>>> import numpy as np
>>> import numpy.linalg as la
>>> np.set_printoptions(suppress=True, linewidth=140)
>>> X = np.loadtxt("w.csv", delimiter=",")
>>> X.round(3)
array([[0.308, 0.077, 0.231, 0.231, 0.154],
       [0.111, 0.111, 0.333, 0.333, 0.111],
       [0.   , 0.3  , 0.2  , 0.2  , 0.3  ],
       [0.111, 0.111, 0.111, 0.333, 0.333],
       [0.25 , 0.25 , 0.125, 0.125, 0.25 ]])
>>> G = X.T @ X
>>> print(np.allclose(G, G.T))
True
>>> np.round(la.eigvalsh(G)[::-1], 3)
array([1.03 , 0.095, 0.066, 0.036, 0.001])
>>> (X @ X.T).shape
(5, 5)
>>> np.round(np.diag(G), 3)
array([0.182, 0.183, 0.232, 0.331, 0.3  ])
>>> A = np.loadtxt("mat.csv", delimiter=",")
>>> A
array([[-3., -2., -3., -2.,  2.,  0.,  0.,  0.,  0.,  0.],
       [-2., -2., -3.,  2.,  0.,  0.,  0.,  0.,  0.,  0.],
       [-2., -1., -3.,  2.,  1.,  0.,  0.,  0.,  0.,  0.],
       [-2.,  2.,  1., -3.,  3.,  0.,  0.,  0.,  0.,  0.],
       [-3.,  1., -3.,  3.,  1.,  0.,  0.,  0.,  0.,  0.],
       [ 0.,  0.,  0.,  0.,  0., -2., -2.,  1.,  1., -2.],
       [ 0.,  0.,  0.,  0.,  0.,  0., -2., -1.,  3.,  2.],
       [ 0.,  0.,  0.,  0.,  0.,  3.,  3.,  2.,  3.,  3.],
       [ 0.,  0.,  0.,  0.,  0., -2., -3.,  0., -1., -1.],
       [ 0.,  0.,  0.,  0.,  0., -2.,  3.,  2.,  2.,  0.]])
>>> # splits into 2 blocks
>>> G = A.T @ A
>>> G
array([[ 30.,   5.,  28.,  -5., -17.,   0.,   0.,   0.,   0.,   0.],
       [  5.,  14.,  14.,  -5.,   2.,   0.,   0.,   0.,   0.,   0.],
       [ 28.,  14.,  37., -18.,  -9.,   0.,   0.,   0.,   0.,   0.],
       [ -5.,  -5., -18.,  30.,  -8.,   0.,   0.,   0.,   0.,   0.],
       [-17.,   2.,  -9.,  -8.,  15.,   0.,   0.,   0.,   0.,   0.],
       [  0.,   0.,   0.,   0.,   0.,  21.,  13.,   0.,   5.,  15.],
       [  0.,   0.,   0.,   0.,   0.,  13.,  35.,  12.,  10.,  12.],
       [  0.,   0.,   0.,   0.,   0.,   0.,  12.,  10.,   8.,   2.],
       [  0.,   0.,   0.,   0.,   0.,   5.,  10.,   8.,  24.,  14.],
       [  0.,   0.,   0.,   0.,   0.,  15.,  12.,   2.,  14.,  18.]])
>>> np.round(la.svd(A, compute_uv=False) ** 2, 3)
array([75.511, 62.831, 36.659, 21.168, 20.062, 13.347,  2.939,  1.   ,  0.301,  0.182])
>>> data = np.loadtxt("layer19.csv", delimiter=",")
>>> data
array([[-11.36 ,   5.954,   0.747,  -4.091,   7.803],
       [  6.177,  -2.903,   0.089,   1.923,  -4.653],
       [  9.916,  -5.097,  -0.054,   3.446,  -6.974],
       [  7.88 ,  -4.093,  -0.005,   2.901,  -5.85 ],
       [ -6.348,   2.793,   0.034,  -2.397,   4.473],
       [  1.167,  -0.291,  -0.125,   0.518,  -0.742],
       [ -2.169,   1.167,  -0.122,  -0.433,   2.202],
       [ -1.249,   0.572,  -0.057,  -0.569,   0.985],
       [-21.119,  10.695,   0.354,  -7.754,  16.127],
       [ -3.108,   1.962,  -0.471,  -1.279,   2.923],
       [  6.699,  -3.421,  -0.074,   2.607,  -5.119],
       [ -8.942,   4.844,  -0.034,  -3.455,   6.464],
       [ -4.413,   2.229,   0.009,  -2.313,   3.576],
       [  7.165,  -3.333,  -0.372,   2.578,  -5.683],
       [  7.684,  -3.642,   0.108,   3.272,  -5.56 ],
       [ -1.089,   0.267,   0.056,   0.025,   1.024],
       [ -1.973,   0.472,  -0.282,  -0.78 ,   1.781],
       [  3.487,  -2.375,  -0.066,   1.18 ,  -3.194],
       [ -5.607,   2.917,  -0.44 ,  -1.829,   3.944],
       [-11.41 ,   5.693,   0.461,  -4.384,   8.832]])
>>> Xs = (data - data.mean(axis=0)) / data.std(axis=0)
>>> np.round(Xs.std(axis=0), 3)
array([1., 1., 1., 1., 1.])
>>> np.argwhere(np.abs(Xs) > 2)
array([[0, 2],
       [8, 0],
       [8, 1],
       [8, 3],
       [8, 4]])
>>> b = la.lstsq(np.delete(Xs, 1, axis=1), Xs[:, 1])[0]
>>> b.round(3)
array([-0.889, -0.001,  0.017,  0.127])
>>> np.abs(b).argmax()
np.int64(0)
>>> round(float(1 - np.var(Xs[:, 1] - np.delete(Xs, 1, axis=1) @ b)), 3)
0.995
>>> dist = la.norm(data[:, None] - data[None], axis=-1)
>>> la.matrix_rank(dist ** 2)
np.int64(7)
>>> print(dist[:5, :5].round(3))
[[ 0.    24.036 29.165 26.589  7.041]
 [24.036  0.     5.15   2.591 17.067]
 [29.165  5.15   0.     2.592 22.18 ]
 [26.589  2.591  2.592  0.    19.608]
 [ 7.041 17.067 22.18  19.608  0.   ]]
>>> dist[6].round(6).argsort(kind="stable")[:4]
array([ 6, 16,  7,  9])
>>> print(dist.shape)
(20, 20)
>>> dist.mean(axis=1).argmax()
np.int64(8)
>>> ang = np.radians(36)
>>> Rm = np.eye(10)
>>> Rm[9, 9] = Rm[5, 5] = np.cos(ang)
>>> Rm[9, 5], Rm[5, 9] = -np.sin(ang), np.sin(ang)
>>> Rm.round(3)
array([[ 1.   ,  0.   ,  0.   ,  0.   ,  0.   ,  0.   ,  0.   ,  0.   ,  0.   ,  0.   ],
       [ 0.   ,  1.   ,  0.   ,  0.   ,  0.   ,  0.   ,  0.   ,  0.   ,  0.   ,  0.   ],
       [ 0.   ,  0.   ,  1.   ,  0.   ,  0.   ,  0.   ,  0.   ,  0.   ,  0.   ,  0.   ],
       [ 0.   ,  0.   ,  0.   ,  1.   ,  0.   ,  0.   ,  0.   ,  0.   ,  0.   ,  0.   ],
       [ 0.   ,  0.   ,  0.   ,  0.   ,  1.   ,  0.   ,  0.   ,  0.   ,  0.   ,  0.   ],
       [ 0.   ,  0.   ,  0.   ,  0.   ,  0.   ,  0.809,  0.   ,  0.   ,  0.   ,  0.588],
       [ 0.   ,  0.   ,  0.   ,  0.   ,  0.   ,  0.   ,  1.   ,  0.   ,  0.   ,  0.   ],
       [ 0.   ,  0.   ,  0.   ,  0.   ,  0.   ,  0.   ,  0.   ,  1.   ,  0.   ,  0.   ],
       [ 0.   ,  0.   ,  0.   ,  0.   ,  0.   ,  0.   ,  0.   ,  0.   ,  1.   ,  0.   ],
       [ 0.   ,  0.   ,  0.   ,  0.   ,  0.   , -0.588,  0.   ,  0.   ,  0.   ,  0.809]])
>>> out = A @ Rm.T
>>> np.allclose(la.norm(A, axis=1), la.norm(out, axis=1))
True
>>> round(la.det(Rm), 3), round(np.trace(Rm), 3)
(np.float64(1.0), np.float64(9.618))
>>> out.round(3)
array([[-3.   , -2.   , -3.   , -2.   ,  2.   ,  0.   ,  0.   ,  0.   ,  0.   ,  0.   ],
       [-2.   , -2.   , -3.   ,  2.   ,  0.   ,  0.   ,  0.   ,  0.   ,  0.   ,  0.   ],
       [-2.   , -1.   , -3.   ,  2.   ,  1.   ,  0.   ,  0.   ,  0.   ,  0.   ,  0.   ],
       [-2.   ,  2.   ,  1.   , -3.   ,  3.   ,  0.   ,  0.   ,  0.   ,  0.   ,  0.   ],
       [-3.   ,  1.   , -3.   ,  3.   ,  1.   ,  0.   ,  0.   ,  0.   ,  0.   ,  0.   ],
       [ 0.   ,  0.   ,  0.   ,  0.   ,  0.   , -2.794, -2.   ,  1.   ,  1.   , -0.442],
       [ 0.   ,  0.   ,  0.   ,  0.   ,  0.   ,  1.176, -2.   , -1.   ,  3.   ,  1.618],
       [ 0.   ,  0.   ,  0.   ,  0.   ,  0.   ,  4.19 ,  3.   ,  2.   ,  3.   ,  0.664],
       [ 0.   ,  0.   ,  0.   ,  0.   ,  0.   , -2.206, -3.   ,  0.   , -1.   ,  0.367],
       [ 0.   ,  0.   ,  0.   ,  0.   ,  0.   , -1.618,  3.   ,  2.   ,  2.   ,  1.176]])
>>> cent = data[[9, 8]].astype(float)
>>> for _ in range(4):
...     z = la.norm(data[:, None] - cent, axis=-1).argmin(axis=1)
...     cent = np.array([data[z == j].mean(axis=0) for j in range(2)])
... 
>>> z
array([1, 0, 0, 0, 1, 0, 0, 0, 1, 0, 0, 1, 0, 0, 0, 0, 0, 0, 0, 1])
>>> np.abs(cent[1] - cent[0]).argmax()
np.int64(0)
>>> np.round(cent[1] - cent[0], 3)
array([-13.874,   7.034,   0.433,  -5.166,  10.162])
